$ python3 -q
>>> import numpy as np
>>> np.set_printoptions(precision=3, suppress=True, linewidth=140, legacy="1.25")
>>> E = np.loadtxt("w.csv", delimiter=",")
>>> print(E)
[[ 0.     0.     0.     0.   ]
 [ 0.159 -0.178  0.31   0.159]
 [ 0.744 -0.793  0.958  0.744]
 [-0.508  0.558 -0.808 -0.508]
 [ 0.876 -0.91   0.991  0.876]
 [-0.706  0.757 -0.943 -0.706]
 [-0.565  0.617 -0.856 -0.565]
 [-0.664  0.716 -0.922 -0.664]
 [-0.235  0.264 -0.446 -0.235]
 [-0.159  0.178 -0.31  -0.159]
 [-0.159  0.178 -0.31  -0.159]
 [-0.856  0.894 -0.988 -0.856]
 [-0.446  0.493 -0.744 -0.446]
 [-0.744  0.793 -0.958 -0.744]
 [ 0.876 -0.91   0.991  0.876]
 [ 0.565 -0.617  0.856  0.565]
 [ 0.856 -0.894  0.988  0.856]
 [ 0.31  -0.345  0.565  0.31 ]
 [ 0.38  -0.422  0.664  0.38 ]
 [ 0.617 -0.67   0.894  0.617]
 [ 0.159 -0.178  0.31   0.159]
 [ 0.834 -0.874  0.984  0.834]]
>>> cent = E[[10, 4]].astype(float)
>>> for _ in range(3):
...     idx = np.linalg.norm(E[:, None] - cent, axis=-1).argmin(axis=1)
...     cent = np.array([E[idx == j].mean(axis=0) for j in range(2)])
... 
>>> idx
array([0, 1, 1, 0, 1, 0, 0, 0, 0, 0, 0, 0, 0, 0, 1, 1, 1, 1, 1, 1, 1, 1])
>>> cent
array([[-0.458,  0.495, -0.662, -0.458],
       [ 0.58 , -0.617,  0.774,  0.58 ]])
>>> np.bincount(idx)
array([11, 11])
>>> cent[1] - cent[0]
array([ 1.038, -1.113,  1.436,  1.038])
>>> m1 = np.load("mat.npy")
>>> print(m1)
[[1 0 0 0 0 0 0 0 0 0 0 0]
 [3 2 0 0 0 0 0 0 0 0 0 0]
 [0 1 0 0 0 0 0 0 0 0 0 0]
 [3 3 1 1 0 0 0 0 0 0 0 0]
 [3 1 1 0 1 0 0 0 0 0 0 0]
 [1 1 2 0 3 0 0 0 0 0 0 0]
 [2 3 3 2 0 1 2 0 0 0 0 0]
 [2 3 3 2 0 1 0 0 0 0 0 0]
 [3 0 0 1 0 0 2 1 2 0 0 0]
 [3 3 1 1 3 0 2 0 2 1 0 0]
 [1 1 0 2 1 0 1 2 3 3 1 0]
 [0 2 3 1 2 3 1 0 2 2 3 2]]
>>> U, sigma, Vt = np.linalg.svd(m1)
>>> np.argmax(sigma[:-1] / (sigma[1:] + 1e-6)) + 1
11
>>> sigma.round(3) + 0
array([12.444,  6.327,  5.423,  3.865,  2.604,  2.567,  1.889,  0.723,  0.489,  0.253,  0.098,  0.   ])
>>> B = U[:, :11] @ np.diag(sigma[:11]) @ Vt[:11]
>>> print(round(float(np.abs(m1 - B).max()), 3))
0.0
>>> round(float(np.linalg.norm(m1 - B) / np.linalg.norm(m1)), 3)
0.0
>>> B.round(3) + 0
array([[1., 0., 0., 0., 0., 0., 0., 0., 0., 0., 0., 0.],
       [3., 2., 0., 0., 0., 0., 0., 0., 0., 0., 0., 0.],
       [0., 1., 0., 0., 0., 0., 0., 0., 0., 0., 0., 0.],
       [3., 3., 1., 1., 0., 0., 0., 0., 0., 0., 0., 0.],
       [3., 1., 1., 0., 1., 0., 0., 0., 0., 0., 0., 0.],
       [1., 1., 2., 0., 3., 0., 0., 0., 0., 0., 0., 0.],
       [2., 3., 3., 2., 0., 1., 2., 0., 0., 0., 0., 0.],
       [2., 3., 3., 2., 0., 1., 0., 0., 0., 0., 0., 0.],
       [3., 0., 0., 1., 0., 0., 2., 1., 2., 0., 0., 0.],
       [3., 3., 1., 1., 3., 0., 2., 0., 2., 1., 0., 0.],
       [1., 1., 0., 2., 1., 0., 1., 2., 3., 3., 1., 0.],
       [0., 2., 3., 1., 2., 3., 1., 0., 2., 2., 3., 2.]])
>>> np.linalg.matrix_rank(m1, rtol=0.05)
8
